>>> import numpy as np
>>> np.set_printoptions(precision=2, suppress=True, linewidth=200, legacy="1.25")
>>> tidy = lambda a: np.round(a, 2) + 0
>>> feats = np.array([[-2.0, 0.0], [0.0, 2.0]])
>>> print(tidy(np.linalg.matrix_power(feats, 4)))
[[16.  0.]
 [ 0. 16.]]
>>> print(tidy(np.sort(np.abs(np.linalg.eigvals(feats)))))
[2. 2.]
>>> print((feats - feats.T) / 2)
[[0. 0.]
 [0. 0.]]
>>> print(np.allclose(feats, feats.T))
True
>>> print(tidy(np.abs(np.linalg.eigvals(feats)).max()))
2.0
>>> print(feats @ feats)
[[4. 0.]
 [0. 4.]]
>>> ev, V = np.linalg.eig(feats)
>>> print(tidy(np.sort(np.linalg.eigvals(np.linalg.inv(feats)))))
[-0.5  0.5]
>>> print(ev)
[-2.  2.]
>>> print(tidy(np.sort(np.linalg.eigvals(feats @ feats))))
[4. 4.]
>>> print(np.linalg.matrix_rank(feats - feats[0, 0] * np.eye(2)))
1
>>> print(tidy(np.linalg.matrix_power(feats - np.diag(np.diag(feats)), 2)))
[[0. 0.]
 [0. 0.]]
>>> print(np.prod(np.diag(feats)), tidy(np.linalg.det(feats)))
-4.0 -4.0
>>> print(tidy(np.linalg.pinv(feats)))
[[-0.5  0. ]
 [ 0.   0.5]]
>>> print(tidy(np.linalg.svd(feats, compute_uv=False)))
[2. 2.]
>>> A = np.load("dump.npy")
>>> print(A)
[[ 2.  2. -1.  1.]
 [ 2.  0.  0.  5.]
 [-1.  3.  2. -1.]
 [ 0.  0.  0.  0.]]
>>> # null space of dimension 1
>>> print(np.unique(A.round(6), axis=0).shape)
(4, 4)
>>> left, sigma, VT = np.linalg.svd(A)
>>> V = VT[:(sigma > 1e-8).sum()]
>>> rng = np.random.default_rng(15)
>>> x0 = A[2] + -2 * A[3] + rng.integers(2) * np.eye(4)[3]
>>> print(x0)
[-1.  3.  2.  0.]
>>> print(np.linalg.matrix_rank(np.vstack([A, x0])))
4
>>> print(tidy(np.diag(V.T @ V)))
[0.51 0.93 0.64 0.92]
>>> print(np.allclose(V.T @ V @ x0, x0))
False
>>> left, sigma, VT = np.linalg.svd(A)
>>> print(np.argmax(sigma[:-1] / (sigma[1:] + 1e-6)) + 1)
3
>>> print(tidy(sigma))
[5.88 3.8  2.23 0.  ]
>>> A2 = left[:, :3] @ np.diag(sigma[:3]) @ VT[:3]
>>> print(tidy(np.linalg.norm(A - A2, 2)), sigma[3])
0.0 0.0
>>> print(np.linalg.matrix_rank(A, rtol=0.05))
3
>>> print(tidy(np.linalg.norm(A - A2) / np.linalg.norm(A)))
0.0
>>> print(tidy(np.abs(A - A2).max()))
0.0
>>> T = np.stack([A, -2 * A, A[::-1]])
>>> print(tidy(np.linalg.norm(T, axis=(1, 2))))
[ 7.35 14.7   7.35]
>>> print(T.sum(axis=0))
[[-2. -2.  1. -1.]
 [-3.  3.  2. -6.]
 [ 3. -3. -2.  6.]
 [ 2.  2. -1.  1.]]
>>> K = np.array([[-2.0, 2.0, -0.1],
...     [-2.3, 2.33, -0.1],
...     [0.5, -0.46, -1.8],
...     [-0.2, 0.2, -0.7],
...     [0.3, -0.33, 0.8],
...     [-0.5, 0.52, -0.1],
...     [0.2, -0.22, 0.3],
...     [1.3, -1.31, 0.0],
...     [2.6, -2.6, -1.2],
...     [-0.2, 0.19, -0.3]])
>>> print(K)
[[-2.    2.   -0.1 ]
 [-2.3   2.33 -0.1 ]
 [ 0.5  -0.46 -1.8 ]
 [-0.2   0.2  -0.7 ]
 [ 0.3  -0.33  0.8 ]
 [-0.5   0.52 -0.1 ]
 [ 0.2  -0.22  0.3 ]
 [ 1.3  -1.31  0.  ]
 [ 2.6  -2.6  -1.2 ]
 [-0.2   0.19 -0.3 ]]
>>> x0 = np.array([0, -5, 0])
>>> print(tidy(K * x0))
[[  0.   -10.     0.  ]
 [  0.   -11.65   0.  ]
 [  0.     2.3    0.  ]
 [  0.    -1.     0.  ]
 [  0.     1.65   0.  ]
 [  0.    -2.6    0.  ]
 [  0.     1.1    0.  ]
 [  0.     6.55   0.  ]
 [  0.    13.     0.  ]
 [  0.    -0.95   0.  ]]
>>> print(tidy((K * x0).sum(axis=1)))
[-10.   -11.65   2.3   -1.     1.65  -2.6    1.1    6.55  13.    -0.95]
>>> m1 = np.array([[0.02, 2.0, 0.0, 2.0],
...     [1.0, 0.02, 0.0, 2.0],
...     [2.0, 0.0, 0.02, 2.0],
...     [0.0, 2.0, 0.0, 2.02]])
>>> print(m1)
[[0.02 2.   0.   2.  ]
 [1.   0.02 0.   2.  ]
 [2.   0.   0.02 2.  ]
 [0.   2.   0.   2.02]]
>>> theta = np.radians(180)
>>> R = np.eye(4)
>>> R[0, 0] = R[2, 2] = np.cos(theta)
>>> R[0, 2], R[2, 0] = -np.sin(theta), np.sin(theta)
>>> print(tidy(R))
[[-1.  0.  0.  0.]
 [ 0.  1.  0.  0.]
 [ 0.  0. -1.  0.]
 [ 0.  0.  0.  1.]]
>>> A2 = m1 @ R.T
>>> print(np.allclose(np.linalg.norm(m1, axis=1), np.linalg.norm(A2, axis=1)))
True
>>> print(np.allclose(m1 @ m1.T, A2 @ A2.T))
True
>>> A2 = np.array([[2, 0, 2], [2, 2, 0], [0, 1, 1], [1, 1, 1]])
>>> print(np.einsum("ik,kj->ij", m1, A2))
[[6.04 6.   2.04]
 [4.04 2.04 4.  ]
 [6.   2.02 6.02]
 [6.02 6.02 2.02]]
>>> print(np.linalg.matrix_rank(np.vstack([m1, A2.T])))
4
>>> print(A2.T @ m1.T)
[[6.04 4.04 6.   6.02]
 [6.   2.04 2.02 6.02]
 [2.04 4.   6.02 2.02]]
>>> print(np.einsum("ik,kj->ji", m1, A2))
[[6.04 4.04 6.   6.02]
 [6.   2.04 2.02 6.02]
 [2.04 4.   6.02 2.02]]
>>> print(np.linalg.matrix_rank(m1 @ A2))
3
>>> print(tidy(np.linalg.norm(m1, 2) / np.linalg.norm(m1)))
0.88
>>> print(np.linalg.matrix_rank(m1, rtol=0.1))
2
>>> G = m1.T @ m1
>>> print(tidy(np.trace(G)), tidy((m1 ** 2).sum()))
29.08 29.08
>>> print(tidy(np.diag(G)))
[ 5.    8.    0.   16.08]
>>> print(np.allclose(G, G.T))
True
>>> X = np.minimum.outer(np.arange(1, 4), np.arange(1, 4)) * 4
>>> print(X)
[[ 4  4  4]
 [ 4  8  8]
 [ 4  8 12]]
>>> # symmetric, so the eigenvalues are real
>>> A2 = X / np.linalg.norm(X, axis=1, keepdims=True)
>>> G = A2 @ A2.T
>>> print(tidy(np.linalg.norm(A2, axis=1)))
[1. 1. 1.]
>>> print((np.abs(G) > 0.9).astype(int))
[[1 1 1]
 [1 1 1]
 [1 1 1]]
>>> print(tidy(G[0]))
[1.   0.96 0.93]
>>> print(tidy(G))
[[1.   0.96 0.93]
 [0.96 1.   0.98]
 [0.93 0.98 1.  ]]
>>> hat = np.triu(np.array([[-5, 3, 2], [-2, -4, -6], [-9, -4, 1]]), 1) + np.eye(3)
>>> A2 = hat @ X @ np.linalg.inv(hat)
>>> print(np.linalg.matrix_rank(A2))
3
>>> print(np.trace(A2), np.trace(X))
24.0 24
>>> print(tidy(np.linalg.det(A2)))
64.0
>>> x0 = np.array([1, 3, 1])
>>> a = np.maximum(X @ x0, 0)
>>> print(np.maximum(X @ (3 * x0), 0))
[ 60 108 120]
>>> print(np.tanh(X @ x0))
[1. 1. 1.]
>>> ev, V = np.linalg.eigh(X)
>>> print(np.abs(V[:, -1]).round(6).argmax())
2
>>> print((ev > 1e-8).sum(), (ev < -1e-8).sum())
3 0
>>> print(tidy(ev.sum()), np.trace(X))
24.0 24
>>> print(tidy(np.linalg.svd(X, compute_uv=False)))
[20.2   2.57  1.23]
>>> print(tidy(np.abs(V[:, -1])))
[0.33 0.59 0.74]
>>> print(tidy(np.linalg.eigvalsh(X @ X)))
[  1.52   6.62 407.87]
>>> arr = np.loadtxt("block2.csv", delimiter=",")
>>> print(arr)
[[ 0.  0.  6.]
 [-5.  0.  0.]
 [ 0.  9.  0.]]
>>> W = np.array([[-7, 8, -4, -6, -5], [9, 6, -5, 8, -8], [-5, -3, -2, 5, 9]])
>>> b = np.array([-1, 3, 2, -3, 0])
>>> H = np.maximum(arr @ W + b, 0)
>>> print(H)
[[ 0.  0.  0. 27. 54.]
 [34.  0. 22. 27. 25.]
 [80. 57.  0. 69.  0.]]
>>> print(np.linalg.matrix_rank(H))
3
>>> print((H > 0).astype(int))
[[0 0 0 1 1]
 [1 0 1 1 1]
 [1 1 0 1 0]]
>>> W2 = np.array([[-2, 1], [-2, 1], [-2, -3], [-2, 0], [1, 0]])
>>> print(H @ W2)
[[   0.    0.]
 [-141.  -32.]
 [-412.  137.]]
>>> print(W @ W2)
[[ 13  13]
 [-44  30]
 [ 19  -2]]
